>>> import numpy as np
>>> from numpy import linalg as LA
>>> np.set_printoptions(precision=3, suppress=True, linewidth=120)
>>> rng = np.random.default_rng(597914)
>>> ang = np.sort(rng.uniform(-2, 2, 11))
>>> A = np.c_[ang, ang ** 2, ang ** 3] @ np.array([[-3, 0, -1], [1, -3, -2], [1, 3, -3]])
>>> print(A)
[[  3.253 -20.207   8.897]
 [  3.361 -17.382   7.39 ]
 [  3.416 -13.675   5.494]
 [  3.277  -8.905   3.234]
 [  3.17   -7.528   2.632]
 [  3.005  -6.034   2.014]
 [  2.588  -3.701   1.14 ]
 [  1.992  -1.836   0.557]
 [  0.7    -0.178   0.156]
 [ -0.862   0.208  -6.903]
 [  3.824   8.047 -26.326]]
>>> Xc = A - A.mean(axis=0)
>>> vecs = LA.svd(Xc)[2][:2]
>>> out = Xc - Xc @ vecs.T @ vecs
>>> print(np.diag(vecs.T @ vecs))
[0.057 0.961 0.982]
>>> print(round(LA.norm(out) / LA.norm(Xc), 3))
0.087
>>> M = np.array([[1, 0, 0], [0, 0, 0], [0, 0, 0]])
>>> rank = LA.matrix_rank(M)
>>> print(rank)
1
>>> null = LA.svd(M)[2][rank:].T
>>> print(np.allclose(M @ null, 0))
True
>>> print([int(LA.matrix_rank(M[:, :j + 1])) for j in range(3)])
[1, 1, 1]
>>> print(null.shape)
(3, 2)
>>> print(null @ null.T)
[[0. 0. 0.]
 [0. 1. 0.]
 [0. 0. 1.]]
>>> K = np.load("w.npy")
>>> print(K)
[[ 0 -1  4  3]
 [ 0  0  5 -1]
 [ 0  0  0 -4]
 [ 0  0  0  0]]
>>> # looks like rank 3
>>> print(LA.eigvals(K))
[0. 0. 0. 0.]
>>> print(np.round(LA.det(2 * K), 3), np.round(LA.det(K), 3))
0.0 0.0
>>> print(np.poly(K))
[1. 0. 0. 0. 0.]
>>> print(round(LA.det(K.T), 3))
0.0
>>> print(np.kron(np.eye(2, dtype=int), K))
[[ 0 -1  4  3  0  0  0  0]
 [ 0  0  5 -1  0  0  0  0]
 [ 0  0  0 -4  0  0  0  0]
 [ 0  0  0  0  0  0  0  0]
 [ 0  0  0  0  0 -1  4  3]
 [ 0  0  0  0  0  0  5 -1]
 [ 0  0  0  0  0  0  0 -4]
 [ 0  0  0  0  0  0  0  0]]
>>> print(round(float(LA.det(K[::-1])), 3))
0.0
>>> print(np.einsum("ii->", K))
0
>>> blk = np.stack([K, -3 * K, K[::-1]])
>>> print(LA.det(blk))
[0. 0. 0.]
>>> print(LA.matrix_rank(blk))
[3 3 3]
>>> print(LA.norm(blk, axis=(1, 2)))
[ 8.246 24.739  8.246]
>>> feats = np.load("block18.npy")
>>> print(feats)
[[-0.323  0.374 -0.704]
 [-0.647  0.171  0.015]
 [-0.259 -0.83  -0.048]
 [ 0.453  0.285  0.178]
 [-0.453  0.248  0.686]]
>>> x0 = np.array([1, -1, -2])
>>> target = feats @ x0
>>> print(target)
[ 0.71  -0.847  0.666 -0.187 -2.074]
>>> print(LA.solve(feats.T @ feats, feats.T @ target))
[ 1. -1. -2.]
>>> target = target + 0.02 * rng.normal(size=5)
>>> print(target)
[ 0.717 -0.844  0.639 -0.181 -2.067]
>>> c, *_ = LA.lstsq(feats, target)
>>> print(np.round(feats.T @ (target - feats @ c), 3) + 0)
[0. 0. 0.]
>>> print(LA.svd(feats, compute_uv=False))
[1. 1. 1.]
>>> print(np.round(feats.T @ feats, 3) + 0)
[[1. 0. 0.]
 [0. 1. 0.]
 [0. 0. 1.]]
>>> out = np.c_[feats[:, :1] @ np.array([[0]]), np.array([9, -4, -4, 8, -8])]
>>> print(out)
[[ 0.  9.]
 [ 0. -4.]
 [ 0. -4.]
 [ 0.  8.]
 [ 0. -8.]]
>>> print(LA.norm(out - feats @ LA.lstsq(feats, out)[0], axis=0))
[0.    5.708]
>>> print(LA.lstsq(feats, out[:, 0])[0])
[0. 0. 0.]
>>> print(LA.matrix_rank(out))
1
>>> ang = np.radians(15)
>>> r_ = np.eye(3)
>>> r_[1, 1] = r_[0, 0] = np.cos(ang)
>>> r_[1, 0], r_[0, 1] = -np.sin(ang), np.sin(ang)
>>> print(r_)
[[ 0.966  0.259  0.   ]
 [-0.259  0.966  0.   ]
 [ 0.     0.     1.   ]]
>>> out = feats @ r_.T
>>> print(np.allclose(feats @ feats.T, out @ out.T))
True
>>> print(np.abs(out - feats).max(axis=0))
[0.206 0.162 0.   ]
>>> print(LA.svd(feats, compute_uv=False), LA.svd(out, compute_uv=False))
[1. 1. 1.] [1. 1. 1.]
>>> print(out)
[[-0.216  0.445 -0.704]
 [-0.581  0.332  0.015]
 [-0.465 -0.734 -0.048]
 [ 0.511  0.158  0.178]
 [-0.373  0.357  0.686]]
>>> J = np.load("layer16.npy")
>>> print(J)
[[ 2. -1.]
 [ 2. -1.]]
>>> # row 1 repeats row 0
>>> W1 = np.array([[-2, -2, 1, 1, -1], [-3, 0, -2, -1, -1]])
>>> c = np.array([3, 1, 2, 1, 1])
>>> H = np.maximum(J @ W1 + c, 0)
>>> print(LA.matrix_rank(H))
1
>>> print(H)
[[2. 0. 6. 4. 0.]
 [2. 0. 6. 4. 0.]]
>>> print((H > 0).mean(axis=0))
[1. 0. 1. 1. 0.]
>>> print((H > 0).astype(int))
[[1 0 1 1 0]
 [1 0 1 1 0]]
>>> C = np.array([[3, 1, 2], [3, 2, 2], [3, 3, 1], [1, 3, 1], [3, 0, 1]])
>>> print(H @ C)
[[28. 32. 14.]
 [28. 32. 14.]]
>>> print((H @ C).round(6).argmax(axis=1))
[1 1]
>>> print(W1 @ C)
[[-11   0  -7]
 [-19 -12 -10]]
>>> print((M != 0).astype(int))
[[1 0 0]
 [0 0 0]
 [0 0 0]]
>>> print(np.sort(LA.eigvals(M).real))
[0. 0. 1.]
>>> out = J / np.sqrt((J ** 2).mean(axis=1, keepdims=True))
>>> print(LA.norm(out, axis=1))
[1.414 1.414]
>>> mat = np.loadtxt("case0.csv", delimiter=",")
>>> print(mat)
[[ 0. -2.  0.]
 [ 0.  0. -1.]
 [ 1.  0.  0.]]
>>> proj = np.triu(np.array([[3, 3, 1], [2, 2, 2], [1, 1, 1]]), 1) + np.eye(3)
>>> out = proj @ mat @ LA.inv(proj)
>>> print(np.round(np.poly(out), 3) + 0)
[ 1.  0.  0. -2.]
>>> O, r_ = LA.qr(mat)
>>> print(np.abs(np.diag(r_)))
[1. 2. 1.]
>>> print(O.T @ O)
[[1. 0. 0.]
 [0. 1. 0.]
 [0. 0. 1.]]
>>> print(O.shape, r_.shape)
(3, 3) (3, 3)
>>> print(O @ r_)
[[ 0. -2.  0.]
 [ 0.  0. -1.]
 [ 1.  0.  0.]]
>>> print(np.trace(O @ O.T))
3.0
>>> z = rng.permutation(3)
>>> print(z)
[1 0 2]
>>> out = mat[z][:, z]
>>> print(np.allclose(out, mat))
False
>>> print(np.diag(out))
[0. 0. 0.]
>>> print(np.trace(out))
0.0
>>> print(out)
[[ 0.  0. -1.]
 [-2.  0.  0.]
 [ 0.  1.  0.]]
>>> print(np.sort(np.abs(LA.eigvals(out))))
[1.26 1.26 1.26]
>>> print(round(LA.det(out), 3), round(LA.det(mat[z]), 3))
2.0 -2.0
>>> print(LA.norm(mat, axis=0))
[1. 2. 1.]
>>> print(mat.T @ mat)
[[1. 0. 0.]
 [0. 4. 0.]
 [0. 0. 1.]]
>>> C = np.array([[1, 0, 2]])
>>> data = rng.normal(size=(17, 1)) @ C + np.array([3, 3, -3])
>>> print(data)
[[ 2.406  3.    -4.187]
 [ 4.926  3.     0.852]
 [ 3.672  3.    -1.656]
 [ 3.843  3.    -1.314]
 [ 4.028  3.    -0.944]
 [ 1.592  3.    -5.816]
 [ 3.357  3.    -2.286]
 [ 2.718  3.    -3.565]
 [ 4.557  3.     0.114]
 [ 3.117  3.    -2.765]
 [ 4.531  3.     0.061]
 [ 2.985  3.    -3.031]
 [ 3.721  3.    -1.557]
 [ 3.522  3.    -1.956]
 [ 4.462  3.    -0.076]
 [ 4.845  3.     0.69 ]
 [ 4.619  3.     0.238]]
>>> # null space of dimension 1
>>> print([round(float(x), 3) for x in LA.svd(data, compute_uv=False)[:3]])
[20.722, 8.319, 0.0]
>>> m1 = np.load("data.npy")
>>> print(m1)
[[-42.424   6.685  -0.724]
 [-16.748 -19.374   7.258]
 [ 10.567  -2.046  -3.319]
 [  9.307  15.559  19.112]
 [  3.895 -20.595  11.431]
 [-28.123   1.061 -23.401]
 [-51.774   4.959 -11.421]
 [ 42.676 -21.546 -29.71 ]
 [ -6.17   -6.325   1.678]
 [-32.486   6.786 -47.786]
 [ -4.215 -56.278 -31.161]]
>>> out = np.c_[m1[:, :2] @ np.array([[1, 1], [-1, -3]]), np.array([0, 2, 1, 0, 0, 0, 1, 0, 0, 0, 0])]
>>> print(out)
[[-49.109 -62.479   0.   ]
 [  2.626  41.374   2.   ]
 [ 12.613  16.705   1.   ]
 [ -6.252 -37.37    0.   ]
 [ 24.49   65.68    0.   ]
 [-29.184 -31.306   0.   ]
 [-56.733 -66.651   1.   ]
 [ 64.222 107.314   0.   ]
 [  0.155  12.805   0.   ]
 [-39.272 -52.844   0.   ]
 [ 52.063 164.619   0.   ]]
>>> print(np.round(LA.norm(out - m1 @ LA.lstsq(m1, out)[0], axis=0), 3) + 0)
[0.    0.    2.151]
>>> print(LA.matrix_rank(np.c_[m1, out]))
4
>>> G = np.cov(m1, rowvar=False)
>>> print(np.polyfit(m1[:, 2], m1[:, 0], 1))
[ 0.143 -9.096]
>>> G = m1.T @ m1
>>> print(np.diag(G))
[8697.611 4833.68  5378.21 ]
>>> print(G)
[[ 8697.611 -1066.455  1751.365]
 [-1066.455  4833.68   1900.732]
 [ 1751.365  1900.732  5378.21 ]]
>>> w, vecs = LA.eig(G)
>>> print(np.round(G @ vecs[:, 0] - w[0] * vecs[:, 0], 3) + 0)
[0. 0. 0.]
>>> C = m1[[1, 7]].astype(float)
>>> for _ in range(4):
...     z = LA.norm(m1[:, None] - C, axis=-1).argmin(axis=1)
...     C = np.array([m1[z == j].mean(axis=0) for j in range(2)])
... 
>>> print(z)
[0 0 0 0 0 0 0 1 0 0 0]
>>> print(C)
[[-15.817  -6.957  -7.833]
 [ 42.676 -21.546 -29.71 ]]
>>> print(C[1] - C[0])
[ 58.493 -14.589 -21.877]
>>> print(np.abs(C[1] - C[0]).argmax())
0
